$ python -q
>>> import numpy as np
>>> np.set_printoptions(precision=1, suppress=True, linewidth=100, sign=" ")
>>> mat = np.loadtxt("test19.csv", delimiter=",")
>>> print(mat)
[[-1.8  1.  -1. ]
 [ 0.   1.7  1.3]
 [ 1.  -0.6 -0.2]
 [-0.1  1.1 -0.2]
 [ 0.4  2.2 -1.8]
 [-1.9 -1.2 -0.3]
 [ 0.   0.2  1.2]
 [ 3.1  0.5  0.5]
 [-2.   0.1  0.8]
 [-0.1  0.2  0.4]
 [ 0.9 -0.4 -0.3]
 [-0.2 -0.5 -1.4]
 [ 0.6 -1.4  0.2]
 [ 1.3  0.3  0.5]
 [ 0.2 -1.5 -0.7]
 [ 0.   0.4  0.7]
 [ 0.4 -1.5 -0.9]
 [ 1.9  0.1 -0.3]
 [ 0.8  0.3  0.5]
 [-0.6  0.9 -0.8]
 [ 0.4  0.7  2.3]
 [ 0.3  1.8 -2. ]
 [ 1.5 -0.7  0. ]
 [22.  14.  10. ]
 [ 0.2  0.  -1. ]
 [-0.6 -1.   2.2]]
>>> # row 23 dominates
>>> hat = mat @ np.linalg.solve(mat.T @ mat, mat.T)
>>> print(np.round(np.diag(hat), 1) + 0)
[ 0.1  0.1  0.   0.   0.3  0.   0.   0.1  0.1  0.   0.   0.1  0.1  0.   0.1  0.   0.1  0.1  0.
  0.1  0.1  0.2  0.1  1.   0.   0.2]
>>> print(np.linalg.matrix_rank(np.eye(26) - hat))
23
>>> print(np.allclose(hat @ hat, hat))
True
>>> print(np.round(hat @ mat[:, 0], 1) + 0)
[-1.8  0.   1.  -0.1  0.4 -1.9  0.   3.1 -2.  -0.1  0.9 -0.2  0.6  1.3  0.2  0.   0.4  1.9  0.8
 -0.6  0.4  0.3  1.5 22.   0.2 -0.6]
>>> C = mat[[18, 9]].astype(float)
>>> for _ in range(4):
...     labels = np.linalg.norm(mat[:, None] - C, axis=-1).argmin(axis=1)
...     C = np.array([mat[labels == j].mean(axis=0) for j in range(2)])
... 
>>> print(labels)
[ 1  1  1  1  1  1  1  1  1  1  1  1  1  1  1  1  1  1  1  1  1  1  1  0  1  1]
>>> print(np.bincount(labels))
[  1  25]
>>> print(np.abs(C[1] - C[0]).argmax())
0
>>> W0 = np.load("m.npy")
>>> print(W0)
[[ 0.8 -0.3 -0.2]
 [-0.3  0.5 -0.4]
 [-0.2 -0.4  0.7]]
>>> # equal to its transpose
>>> ev, V = np.linalg.eigh(W0)
>>> x0 = np.array([-6, -1, -8])
>>> print(V * np.abs(ev) @ V.T)
[[ 0.8 -0.3 -0.2]
 [-0.3  0.5 -0.4]
 [-0.2 -0.4  0.7]]
>>> rng = np.random.default_rng(9238)
>>> labels = rng.permutation(3)
>>> print(labels)
[ 2  0  1]
>>> B = W0[labels][:, labels]
>>> print(np.allclose(B, W0))
False
>>> print(round(float(np.trace(B)), 1))
2.0
>>> print(np.diag(B))
[ 0.7  0.8  0.5]
>>> print(B)
[[ 0.7 -0.2 -0.4]
 [-0.2  0.8 -0.3]
 [-0.4 -0.3  0.5]]
>>> r = np.linalg.matrix_rank(W0)
>>> print(r)
2
>>> ns = np.linalg.svd(W0)[2][r:].T
>>> print([int(np.linalg.matrix_rank(W0[:i])) for i in range(1, len(W0) + 1)])
[1, 2, 2]
>>> print(np.round(W0 @ ns, 1) + 0)
[[ 0.]
 [ 0.]
 [ 0.]]
>>> print(np.linalg.matrix_rank(W0.T @ W0), np.linalg.matrix_rank(W0 @ W0.T))
2 2
>>> print(ns.shape)
(3, 1)
>>> print(np.unique(W0.round(6), axis=0).shape)
(3, 3)
>>> print(np.linalg.lstsq(W0[:-1].T, W0[-1])[2])
2
>>> print(np.round(np.trace(np.linalg.pinv(W0) @ W0), 1))
2.0
>>> U, sv, vt = np.linalg.svd(W0)
>>> print(np.argmax(sv[:-1] / (sv[1:] + 1e-6)) + 1)
2
>>> B = U[:, :2] @ np.diag(sv[:2]) @ vt[:2]
>>> print(round(np.abs(W0 - B).max(), 1))
0.0
>>> print(np.round(np.linalg.norm(W0 - B, 2), 1), round(float(sv[2]), 1))
0.0 0.0
>>> print(np.linalg.matrix_rank(B))
2
>>> u = np.array([1, 1, 3, 3]) + 0.5
>>> J = np.outer(u, u) / (u @ u)
>>> print(J)
[[ 0.1  0.1  0.2  0.2]
 [ 0.1  0.1  0.2  0.2]
 [ 0.2  0.2  0.4  0.4]
 [ 0.2  0.2  0.4  0.4]]
>>> # rank 1
>>> ev, V = np.linalg.eigvalsh(J)
Traceback (most recent call last):
  File "<python-input-49>", line 1, in <module>
    ev, V = np.linalg.eigvalsh(J)
    ^^^^^
ValueError: too many values to unpack (expected 2)
>>> ev, V = np.linalg.eigh(J)
>>> print(np.abs(V[:, -1]).round(6).argmax())
2
>>> print(np.abs(V[:, -1]))
[ 0.3  0.3  0.6  0.6]
>>> arr = np.array([[-2.6, 3.2, -8.5],
...     [3.2, 2.6, -0.6],
...     [3.6, 3.4, -1.3],
...     [11.0, 2.6, -6.7],
...     [4.0, 4.5, -1.3],
...     [3.6, 3.9, -2.1],
...     [-3.1, 0.6, -7.1],
...     [3.9, 3.8, -0.9],
...     [5.4, 2.7, -1.6],
...     [9.6, 1.1, -6.6],
...     [11.1, 4.8, -7.0],
...     [-4.5, 2.1, -8.2],
...     [10.3, 5.0, -5.5],
...     [10.0, 3.8, -7.6],
...     [12.2, 2.1, -7.0],
...     [-5.6, 1.4, -5.8],
...     [10.2, 3.2, -5.0],
...     [9.8, 4.1, -6.7]])
>>> labels = arr[:, 2] > np.median(arr[:, 2])
>>> u = arr[labels].mean(axis=0) - arr[~labels].mean(axis=0)
>>> print(labels.astype(int))
[ 0  1  1  0  1  1  0  1  1  0  0  0  1  0  0  1  1  0]
>>> print(((arr - arr.mean(axis=0)) @ u > 0).astype(int))
[ 0  1  1  0  1  1  1  1  1  0  0  1  0  0  0  1  0  0]
>>> print(round(float((((arr - arr.mean(axis=0)) @ u > 0) == labels).mean()), 1))
0.8
>>> print(u)
[-1.7  0.7  4.6]
>>> C = arr[[3, 6]].astype(float)
>>> for _ in range(4):
...     labels = np.linalg.norm(arr[:, None] - C, axis=-1).argmin(axis=1)
...     C = np.array([arr[labels == j].mean(axis=0) for j in range(2)])
... 
>>> print(labels)
[ 1  0  0  0  0  0  1  0  0  0  0  1  0  0  0  1  0  0]
>>> print(C)
[[ 7.7  3.4 -4.3]
 [-3.9  1.8 -7.4]]
>>> print(np.bincount(labels))
[ 14   4]
>>> print(C[1] - C[0])
[-11.7  -1.6  -3.1]
>>> print(np.abs(C[1] - C[0]).argmax())
0
>>> x0 = np.array([4, 5, 5])
>>> print(arr @ np.eye(3)[2])
[-8.5 -0.6 -1.3 -6.7 -1.3 -2.1 -7.1 -0.9 -1.6 -6.6 -7.  -8.2 -5.5 -7.6 -7.  -5.8 -5.  -6.7]
>>> print((arr @ x0).argmax())
12
>>> x0 @ arr
Traceback (most recent call last):
  File "<python-input-70>", line 1, in <module>
    x0 @ arr
    ~~~^~~~~
ValueError: matmul: Input operand 1 has a mismatch in its core dimension 0, with gufunc signature (n?,k),(k,m?)->(n?,m?) (size 18 is different from 3)
>>> x0 = np.array([-3, 2, 2])
>>> rhs = arr @ x0
>>> print(np.linalg.lstsq(arr, rhs)[0])
[-3.  2.  2.]
>>> print(np.round(np.linalg.pinv(arr) @ arr, 1) + 0)
[[ 1.  0.  0.]
 [ 0.  1.  0.]
 [ 0.  0.  1.]]
>>> print(np.linalg.solve(arr.T @ arr, arr.T @ rhs))
[-3.  2.  2.]
>>> rhs = rhs + 0.1 * rng.normal(size=18)
>>> print(rhs)
[ -2.6  -5.5  -6.6 -41.3  -5.6  -7.1  -3.5  -5.8 -13.9 -39.7 -37.7   1.3 -32.  -37.6 -46.4   8.1
 -34.1 -34.3]
>>> c, *_ = np.linalg.lstsq(arr, rhs)
>>> print(np.round(arr.T @ (rhs - arr @ c), 1) + 0)
[ 0.  0.  0.]
>>> print([round(float(np.linalg.norm(np.linalg.solve(arr.T @ arr + lam * np.eye(3), arr.T @ rhs))), 2) for lam in (0, 1, 10, 100)])
[4.13, 4.09, 3.76, 2.83]
>>> print(c.round())
[-3.  2.  2.]
>>> print(round(np.linalg.norm(rhs - arr @ c), 1))
0.4
>>> cen = (arr - arr.mean(axis=0)) / arr.std(axis=0)
>>> print(cen.std(axis=0))
[ 1.  1.  1.]
>>> c = np.linalg.lstsq(np.delete(cen, 1, axis=1), cen[:, 1])[0]
>>> print(np.abs(c).argmax())
0
>>> F = np.load("mat.npy")
>>> print(F)
[[ 2  1  2  1  2  1]
 [ 3  0  3  0  3  0]
 [-5  4 -5  4 -5  4]
 [ 2  1  2  1  2  1]
 [ 3  0  3  0  3  0]
 [-5  4 -5  4 -5  4]]
>>> # columns 0 and 2 are equal
>>> T = np.stack([F, 5 * F, F[::-1]])
>>> print(np.linalg.norm(T, axis=(1, 2)))
[ 18.2  90.8  18.2]
>>> print((T @ F.T).shape)
(3, 6, 6)
>>> X = np.loadtxt("layer3.csv", delimiter=",")
>>> print(X)
[[  2.8 -13.2  13.7]
 [-18.9 -30.8 -18.2]
 [-20.6 -30.7 -18.4]
 [  2.  -12.7  13.1]
 [ -1.9  21.9  32.9]
 [ -4.   21.   31.7]
 [-19.7 -30.4 -20. ]
 [-19.5 -29.6 -20.2]
 [-20.7 -30.3 -16.7]
 [-19.  -28.2 -17.8]
 [-21.9 -30.5 -18.9]
 [  2.  -14.2  13.6]
 [  1.1 -14.9  14.7]
 [ -5.1  20.5  32.4]
 [  1.5 -13.9  15.5]
 [-20.7 -30.  -17.5]
 [ -5.3  21.1  31. ]
 [-19.1 -28.9 -17. ]
 [ -2.5  22.   32.3]
 [-19.4 -29.4 -17.6]
 [ -3.1  22.5  32.7]
 [ -4.6  21.3  32.4]
 [ -4.7  21.8  32.1]
 [  2.1 -13.7  15. ]]
>>> C = X[[16, 10]].astype(float)
>>> for _ in range(7):
...     labels = np.linalg.norm(X[:, None] - C, axis=-1).argmin(axis=1)
...     C = np.array([X[labels == j].mean(axis=0) for j in range(2)])
... 
>>> print(labels)
[ 0  1  1  0  0  0  1  1  1  1  1  0  0  0  0  1  0  1  0  1  0  0  0  0]
>>> print(np.bincount(labels))
[ 14  10]
>>> B = np.c_[X[:, :2] @ np.array([[2, 1], [2, 2]]), np.array([0, -1, -4, -3, 2, 0, 1, -5, 3, -4, -4, 3, -4, 1, -4, 0, 1, -1, -3, -5, -2, 5, 5, -3])]
>>> print(B)
[[ -20.8  -23.6    0. ]
 [ -99.4  -80.5   -1. ]
 [-102.6  -82.    -4. ]
 [ -21.4  -23.4   -3. ]
 [  40.    41.9    2. ]
 [  34.    38.     0. ]
 [-100.2  -80.5    1. ]
 [ -98.2  -78.7   -5. ]
 [-102.   -81.3    3. ]
 [ -94.4  -75.4   -4. ]
 [-104.8  -82.9   -4. ]
 [ -24.4  -26.4    3. ]
 [ -27.6  -28.7   -4. ]
 [  30.8   35.9    1. ]
 [ -24.8  -26.3   -4. ]
 [-101.4  -80.7    0. ]
 [  31.6   36.9    1. ]
 [ -96.   -76.9   -1. ]
 [  39.    41.5   -3. ]
 [ -97.6  -78.2   -5. ]
 [  38.8   41.9   -2. ]
 [  33.4   38.     5. ]
 [  34.2   38.9    5. ]
 [ -23.2  -25.3   -3. ]]
>>> print(np.round(np.linalg.lstsq(X, B[:, 0])[0], 1) + 0)
[ 2.  2.  0.]
>>> print(np.linalg.norm(np.linalg.qr(X)[0].T @ B, axis=0) ** 2 / ((B ** 2).sum(axis=0) + 1e-12))
[ 1.   1.   0.3]
>>> print(np.round(np.linalg.norm(B - X @ np.linalg.lstsq(X, B)[0], axis=0), 1) + 0)
[  0.   0.  13.]
>>> print(np.linalg.matrix_rank(np.c_[X, B]))
4
>>> C2 = B.T @ B
>>> print(np.allclose(C2, C2.T))
True
>>> print(np.diag(C2))
[ 112828.4   79828.8     238. ]
>>> cen = X - X.mean(axis=0)
>>> U, sv, vt = np.linalg.svd(cen, full_matrices=False)
>>> print(np.round(cen.mean(axis=0), 1) + 0)
[ 0.  0.  0.]
>>> print(np.abs(vt[-1]))
[ 0.6  0.4  0.6]
>>> print(sv)
[ 156.    38.8    4.6]
>>> print(np.round((sv ** 2).sum() ** 2 / (sv ** 4).sum(), 1))
1.1
>>> print((np.sign(U[:, 0]) == np.sign(U[0, 0])).astype(int))
[ 1  0  0  1  1  1  0  0  0  0  0  1  1  1  1  0  1  0  1  0  1  1  1  1]
>>> print(np.linalg.matrix_rank(cen))
3
>>> print(vt[0] * np.sign(vt[0, np.abs(vt[0]).argmax()]))
[ 0.2  0.7  0.7]
>>> print(np.searchsorted(np.cumsum(sv ** 2) / (sv ** 2).sum(), 0.9) + 1)
1
>>> cen = (X - X.mean(axis=0)) / X.std(axis=0)
>>> print(cen.std(axis=0))
[ 1.  1.  1.]
>>> print(np.argwhere(np.abs(cen) > 2))
[]
>>> c = np.linalg.lstsq(np.delete(cen, 1, axis=1), cen[:, 1])[0]
>>> print(c)
[-0.6  1.4]
>>> print(np.round(1 - np.var(cen[:, 1] - np.delete(cen, 1, axis=1) @ c), 1))
1.0
>>> M = np.array([[-5, -1, -8], [4, 2, 4], [3, 0, 6]])
>>> print(M)
[[-5 -1 -8]
 [ 4  2  4]
 [ 3  0  6]]
>>> print(np.trace(M))
3
>>> print((M - M.T) / 2)
[[ 0.  -2.5 -5.5]
 [ 2.5  0.   2. ]
 [ 5.5 -2.   0. ]]
>>> print((M + M.T) / 2)
[[-5.   1.5 -2.5]
 [ 1.5  2.   2. ]
 [-2.5  2.   6. ]]
>>> print(round(float(np.abs(np.linalg.eigvals(M)).max()), 1))
3.0
>>> print(M @ M)
[[ -3   3 -12]
 [  0   0   0]
 [  3  -3  12]]
>>> print(round(float(np.linalg.det(M)), 1))
0.0
>>> print(np.allclose(M @ M.T, M.T @ M))
False
>>> print(np.linalg.matrix_power(M, 2))
[[ -3   3 -12]
 [  0   0   0]
 [  3  -3  12]]
>>> print(np.round(np.sort(np.abs(np.linalg.eigvals(M))), 1) + 0)
[ 0.  0.  3.]
>>> hat = np.triu(np.array([[1, 2, 1], [0, 2, 2], [1, 2, 1]]), 1) + np.eye(3)
>>> B = hat @ M @ np.linalg.inv(hat)
>>> print(hat @ M - M @ hat)
[[11. 14. 21.]
 [ 6. -8.  4.]
 [ 0. -6. -3.]]
>>> print(np.linalg.matrix_rank(B))
2
>>> print(round(np.linalg.det(B), 1))
-0.0
>>> print(np.trace(B), np.trace(M))
3.0 3
>>> feats = np.load("arr.npy")
>>> print(feats.round(1) + 0)
[[-0.4 -0.9  0.1  1.5]
 [-0.4 -0.9  0.1  1.5]
 [ 0.  -0.1  0.   0.2]
 [-0.7 -1.8  0.1  3.1]]
>>> # looks like rank 1
>>> print(np.round(np.linalg.det(feats), 1))
0.0
>>> assert feats == feats.T
Traceback (most recent call last):
  File "<python-input-145>", line 1, in <module>
    assert feats == feats.T
           ^^^^^^^^^^^^^^^^
ValueError: The truth value of an array with more than one element is ambiguous. Use a.any() or a.all()
>>> print(np.round(np.linalg.matrix_power(feats, 2), 1) + 0)
[[-0.6 -1.7  0.1  2.8]
 [-0.6 -1.7  0.1  2.8]
 [-0.1 -0.2  0.   0.4]
 [-1.3 -3.3  0.3  5.6]]
>>> print(np.round(np.abs(np.linalg.eigvals(feats)).max(), 1))
1.8
>>> print([round(float(x), 1) for x in np.linalg.svd(feats, compute_uv=False)[:3]])
[4.5, 0.0, 0.0]
>>> ang = np.radians(36)
>>> R = np.eye(4)
>>> R[3, 3] = R[2, 2] = np.cos(ang)
>>> R[3, 2], R[2, 3] = -np.sin(ang), np.sin(ang)
>>> print(R)
[[ 1.   0.   0.   0. ]
 [ 0.   1.   0.   0. ]
 [ 0.   0.   0.8  0.6]
 [ 0.   0.  -0.6  0.8]]
>>> B = feats @ R.T
>>> print(round(np.linalg.det(R), 1), round(float(np.trace(R)), 1))
1.0 3.6
>>> print(np.allclose(np.linalg.norm(feats, axis=1), np.linalg.norm(B, axis=1)))
True
